% python3 -q
>>> import numpy as np
>>> np.set_printoptions(precision=2, suppress=True, linewidth=160)
>>> A2 = np.array([[8, 0, -9, 0, -8, -2, -4, -9],
...     [0, -7, -3, 2, 0, 4, 5, -8],
...     [-8, 0, 0, 2, -2, -8, -8, -6],
...     [7, 8, 2, 3, -5, -3, -6, 7],
...     [-1, -9, 8, 1, 5, 4, 7, 1],
...     [6, -2, -7, 3, -5, 1, -1, 0],
...     [-8, 8, 9, 7, -7, -9, 3, 9],
...     [9, 6, -2, 4, 6, -7, 8, -7]])
>>> data = A2 - A2.T
>>> print(data)
[[  0   0  -1  -7  -7  -8   4 -18]
 [  0   0  -3  -6   9   6  -3 -14]
 [  1   3   0   0 -10  -1 -17  -4]
 [  7   6   0   0  -6  -6 -13   3]
 [  7  -9  10   6   0   9  14  -5]
 [  8  -6   1   6  -9   0   8   7]
 [ -4   3  17  13 -14  -8   0   1]
 [ 18  14   4  -3   5  -7  -1   0]]
>>> # antisymmetric, zero diagonal
>>> vec = np.array([2, 2, -2, 3, 1, -3, -2, 1])
>>> target = data @ vec
>>> b, lr = np.zeros(8), 1 / np.linalg.norm(data, 2) ** 2
>>> for i in range(20):
...     b -= lr * data.T @ (data @ b - target)
...     if i % 5 == 0: print(i, round(np.linalg.norm(data @ b - target), 2))
... 
0 29.35
5 7.13
10 6.45
15 6.3
>>> print(b)
[ 1.64  2.33 -0.3  -0.03 -0.05 -1.83 -1.77  2.  ]
>>> print(round(float(np.linalg.cond(data)), 2))
21.24
>>> G = data.T @ data
>>> print(np.linalg.matrix_rank(G))
8
>>> print(np.allclose(G, G.T))
True
>>> K = np.loadtxt("x.csv", delimiter=",")
>>> print(K)
[[ 1.  0.  4.]
 [ 5.  2.  7.]
 [ 7.  7.  9.]
 [ 8.  7. 12.]
 [ 9.  7. 17.]
 [13. 11. 19.]
 [15. 15. 22.]
 [16. 19. 23.]
 [19. 20. 24.]
 [21. 25. 27.]
 [24. 30. 27.]
 [25. 34. 31.]
 [28. 39. 35.]
 [33. 39. 38.]
 [34. 44. 42.]
 [38. 49. 47.]
 [38. 54. 48.]
 [38. 56. 50.]
 [39. 61. 55.]
 [39. 63. 60.]
 [39. 63. 60.]
 [40. 65. 62.]
 [42. 69. 62.]
 [44. 74. 67.]
 [48. 76. 67.]
 [50. 77. 69.]
 [50. 79. 70.]
 [51. 83. 72.]]
>>> idx = K[:, 2] > np.median(K[:, 2])
>>> f = K[idx].mean(axis=0) - K[~idx].mean(axis=0)
>>> print(f)
[26.14 47.   38.29]
>>> print((((K - K.mean(axis=0)) @ f > 0) == idx).mean())
1.0
>>> print(np.argsort(-np.abs(f).round(6), kind="stable"))
[1 2 0]
>>> E = np.loadtxt("sample19.csv", delimiter=",")
>>> print(E)
[[-1.  0.  0.  0.  0. -2.  0.  0.]
 [ 0. -1.  0.  0. -2.  0. -2.  0.]
 [ 0.  0. -1. -2.  0.  0.  0. -2.]
 [ 0.  0. -2. -1.  0.  0.  0. -2.]
 [ 0. -2.  0.  0. -1.  0. -2.  0.]
 [-2.  0.  0.  0.  0. -1.  0.  0.]
 [ 0. -2.  0.  0. -2.  0. -1.  0.]
 [ 0.  0. -2. -2.  0.  0.  0. -1.]]
>>> A2 = E / np.sqrt((E ** 2).mean(axis=1, keepdims=True))
>>> print(np.linalg.norm(A2, axis=1))
[2.83 2.83 2.83 2.83 2.83 2.83 2.83 2.83]
>>> print(A2[2])
[ 0.    0.   -0.94 -1.89  0.    0.    0.   -1.89]
>>> print(np.linalg.matrix_rank(E - E.mean(axis=1, keepdims=True)))
7
>>> print(np.linalg.matrix_rank(A2) == np.linalg.matrix_rank(E))
True
>>> print(E - E.mean(axis=1, keepdims=True))
[[-0.62  0.38  0.38  0.38  0.38 -1.62  0.38  0.38]
 [ 0.62 -0.38  0.62  0.62 -1.38  0.62 -1.38  0.62]
 [ 0.62  0.62 -0.38 -1.38  0.62  0.62  0.62 -1.38]
 [ 0.62  0.62 -1.38 -0.38  0.62  0.62  0.62 -1.38]
 [ 0.62 -1.38  0.62  0.62 -0.38  0.62 -1.38  0.62]
 [-1.62  0.38  0.38  0.38  0.38 -0.62  0.38  0.38]
 [ 0.62 -1.38  0.62  0.62 -1.38  0.62 -0.38  0.62]
 [ 0.62  0.62 -1.38 -1.38  0.62  0.62  0.62 -0.38]]
>>> cen = (K - K.mean(axis=0)) / K.std(axis=0)
>>> print(np.argwhere(np.abs(cen) > 2))
[]
>>> print(cen.std(axis=0))
[1. 1. 1.]
>>> b = np.linalg.lstsq(np.delete(cen, 0, axis=1), cen[:, 0])[0]
>>> print(np.round(1 - np.var(cen[:, 0] - np.delete(cen, 0, axis=1) @ b), 2))
0.98
>>> print(b)
[0.94 0.05]
>>> print(np.abs(b).argmax())
0
>>> print(np.linalg.matrix_power(E, 3))
[[-13.   0.   0.   0.   0. -14.   0.   0.]
 [  0. -41.   0.   0. -42.   0. -42.   0.]
 [  0.   0. -41. -42.   0.   0.   0. -42.]
 [  0.   0. -42. -41.   0.   0.   0. -42.]
 [  0. -42.   0.   0. -41.   0. -42.   0.]
 [-14.   0.   0.   0.   0. -13.   0.   0.]
 [  0. -42.   0.   0. -42.   0. -41.   0.]
 [  0.   0. -42. -42.   0.   0.   0. -41.]]
>>> print((E + E.T) / 2)
[[-1.  0.  0.  0.  0. -2.  0.  0.]
 [ 0. -1.  0.  0. -2.  0. -2.  0.]
 [ 0.  0. -1. -2.  0.  0.  0. -2.]
 [ 0.  0. -2. -1.  0.  0.  0. -2.]
 [ 0. -2.  0.  0. -1.  0. -2.  0.]
 [-2.  0.  0.  0.  0. -1.  0.  0.]
 [ 0. -2.  0.  0. -2.  0. -1.  0.]
 [ 0.  0. -2. -2.  0.  0.  0. -1.]]
>>> print(np.allclose(E @ E.T, E.T @ E))
True
>>> E.inv()
Traceback (most recent call last):
  File "<python-input-40>", line 1, in <module>
    E.inv()
    ^^^^^
AttributeError: 'numpy.ndarray' object has no attribute 'inv'
>>> F = np.tril(np.array([[3, -1, 3], [2, -2, -2], [2, 1, 3]]), -1) + np.eye(3, dtype=int)
>>> print(F)
[[1 0 0]
 [2 1 0]
 [2 1 1]]
>>> vec = np.array([4, 7, 9])
>>> h1 = np.maximum(F @ vec, 0)
>>> print(np.maximum(F @ vec, 0) - np.maximum(-F @ vec, 0))
[ 4 15 24]
>>> print(np.maximum(F @ (3 * vec), 0))
[12 45 72]
>>> print(h1)
[ 4 15 24]
>>> print(F.T @ h1)
[82 39 24]
>>> rng = np.random.default_rng(6274)
>>> idx = rng.permutation(3)
>>> print(idx)
[2 0 1]
>>> A2 = F[idx][:, idx]
>>> print(np.diag(A2))
[1 1 1]
>>> print(np.trace(A2))
3
>>> print(A2)
[[1 2 1]
 [0 1 0]
 [0 2 1]]
>>> print(np.linalg.matrix_power(F - np.diag(np.diag(F)), 3))
[[0 0 0]
 [0 0 0]
 [0 0 0]]
>>> print(F @ F)
[[1 0 0]
 [4 1 0]
 [6 2 1]]
>>> W0 = np.load("a.npy")
>>> print(W0)
[[ 1 -2  4]
 [ 1 -1  1]
 [ 1  0  0]
 [ 1  1  1]
 [ 1  2  4]
 [ 1  3  9]
 [ 1  4 16]]
>>> # column 2 dominates
>>> A2 = np.c_[W0[:, :2] @ np.array([[0, 4], [3, 2]]), np.array([1, -4, 3, 5, 3, 3, -3])]
>>> print(A2)
[[-6  0  1]
 [-3  2 -4]
 [ 0  4  3]
 [ 3  6  5]
 [ 6  8  3]
 [ 9 10  3]
 [12 12 -3]]
>>> print(np.round(np.linalg.norm(A2 - W0 @ np.linalg.lstsq(W0, A2)[0], axis=0), 2) + 0)
[0.   0.   6.43]
>>> vec = np.array([2, 5, 4])
>>> target = W0 @ vec
>>> print(np.round(np.linalg.pinv(W0) @ W0, 2) + 0)
[[1. 0. 0.]
 [0. 1. 0.]
 [0. 0. 1.]]
>>> try:
...     np.linalg.solve(W0, target)
... except np.linalg.LinAlgError as e:
...     print(e)
... 
Last 2 dimensions of the array must be square
>>> target = target + 0.02 * rng.normal(size=7)
>>> print(target)
[ 8.04  0.99  2.02 11.02 27.99 52.99 86.01]
>>> b, *_ = np.linalg.lstsq(W0, target)
>>> print(b.round())
[2. 5. 4.]
>>> print(b)
[2.01 4.99 4.  ]
>>> print(round(np.linalg.norm(target - W0 @ b), 2))
0.04
>>> print(np.round(W0.T @ (target - W0 @ b), 2) + 0)
[0. 0. 0.]
>>> feats = np.load("m.npy")
>>> print(feats)
[[  2   2  -1   1  -1   0   0  -6]
 [  2   2  -1   1  -1   0   0  -6]
 [ -1  -1  13  -3   8   5 -10   3]
 [  1   1  -3   1  -2  -1   2  -3]
 [ -1  -1   8  -2   5   3  -6   3]
 [  0   0   5  -1   3   2  -4   0]
 [  0   0 -10   2  -6  -4   8   0]
 [ -6  -6   3  -3   3   0   0  18]]
>>> # row 1 repeats row 0
>>> f = np.array([-2, -2, -1])
>>> print(np.cross(feats[5, :3], feats[4, :3]))
[ 5 -5  0]
>>> print(np.polyval(f, feats[5]))
[ -1  -1 -61  -1 -25 -13 -25  -1]
>>> U, s, VT = np.linalg.svd(feats)
>>> print(s.round(2) + 0)
[30.42 20.58  0.    0.    0.    0.    0.    0.  ]
>>> A2 = U[:, :2] @ np.diag(s[:2]) @ VT[:2]
>>> print(np.linalg.matrix_rank(A2))
2
>>> print(np.linalg.matrix_rank(feats, rtol=0.05))
2
>>> print(round(np.abs(feats - A2).max(), 2))
0.0
>>> U, s, VT = np.linalg.svd(feats)
>>> evecs = VT[:(s > 1e-8).sum()]
>>> vec = feats[6] + 4 * feats[1] + rng.integers(2) * np.eye(8)[1]
>>> print(vec)
[  8.   9. -14.   6. -10.  -4.   8. -24.]
>>> print(np.linalg.matrix_rank(np.vstack([feats, vec])))
3
>>> print(round(np.linalg.norm(vec - evecs.T @ evecs @ vec), 2))
0.96
>>> print(np.diag(evecs.T @ evecs))
[0.09 0.09 0.46 0.03 0.17 0.08 0.3  0.79]
>>> vals, evecs = np.linalg.eigh(feats)
>>> vec = np.array([4, 3, 1, 1, 4, 5, 3, 2])
>>> print(np.round(evecs * np.maximum(vals, 0) @ evecs.T, 2) + 0)
[[  2.   2.  -1.   1.  -1.   0.   0.  -6.]
 [  2.   2.  -1.   1.  -1.   0.   0.  -6.]
 [ -1.  -1.  13.  -3.   8.   5. -10.   3.]
 [  1.   1.  -3.   1.  -2.  -1.   2.  -3.]
 [ -1.  -1.   8.  -2.   5.   3.  -6.   3.]
 [  0.   0.   5.  -1.   3.   2.  -4.   0.]
 [  0.   0. -10.   2.  -6.  -4.   8.   0.]
 [ -6.  -6.   3.  -3.   3.   0.   0.  18.]]
>>> print(np.round(evecs * np.abs(vals) @ evecs.T, 2) + 0)
[[  2.   2.  -1.   1.  -1.   0.   0.  -6.]
 [  2.   2.  -1.   1.  -1.   0.   0.  -6.]
 [ -1.  -1.  13.  -3.   8.   5. -10.   3.]
 [  1.   1.  -3.   1.  -2.  -1.   2.  -3.]
 [ -1.  -1.   8.  -2.   5.   3.  -6.   3.]
 [  0.   0.   5.  -1.   3.   2.  -4.   0.]
 [  0.   0. -10.   2.  -6.  -4.   8.   0.]
 [ -6.  -6.   3.  -3.   3.   0.   0.  18.]]
